% python3 -q
>>> import numpy as np
>>> np.set_printoptions(suppress=True, linewidth=100)
>>> A = np.loadtxt("w.csv", delimiter=",")
>>> print(A)
[[-0.6  1.  -1.   1. ]
 [ 0.5  0.4  0.6 -0.6]
 [ 0.  -1.   0.7 -0.7]
 [ 0.4  0.7  0.4 -0.4]
 [ 0.1 -0.9  0.7 -0.7]
 [ 0.9 -1.   1.  -1. ]
 [ 0.5  0.2  0.7 -0.7]
 [-0.1  0.7 -0.5  0.5]
 [ 0.6  0.4  0.8 -0.8]
 [-0.7  0.6 -1.   1. ]
 [ 0.2 -0.5  0.6 -0.6]
 [-0.2  0.3 -0.4  0.4]
 [ 0.2  0.9 -0.4  0.4]
 [ 0.6 -0.9  1.  -1. ]
 [ 0.6 -0.8  1.  -1. ]
 [-0.5  0.5 -0.9  0.9]
 [ 0.3  0.9 -0.1  0.1]]
>>> # looks like rank 3
>>> np.linalg.matrix_rank(A, rtol=0.1)
np.int64(3)
>>> F = 5 * np.eye(5) + np.eye(5, k=1)
>>> F
array([[5., 1., 0., 0., 0.],
       [0., 5., 1., 0., 0.],
       [0., 0., 5., 1., 0.],
       [0., 0., 0., 5., 1.],
       [0., 0., 0., 0., 5.]])
>>> # triangular, det is the product of the diagonal
>>> np.einsum("ij,ji->", F, F)
np.float64(125.0)
>>> np.einsum("ii->", F)
np.float64(25.0)
>>> print(np.round(np.linalg.det(F.T), 1))
3125.0
>>> f = np.array([2, 1, 1, 0, 1])
>>> other = F + np.outer(f, np.eye(5)[1])
>>> np.linalg.matrix_rank(np.linalg.inv(other) - np.linalg.inv(F), tol=1e-8)
np.int64(1)
>>> print(round(float(np.linalg.det(other) / np.linalg.det(F)), 1), round(float(1 + np.linalg.solve(F, f)[1]), 1))
1.2 1.2
>>> print(np.linalg.matrix_rank(other - F))
1
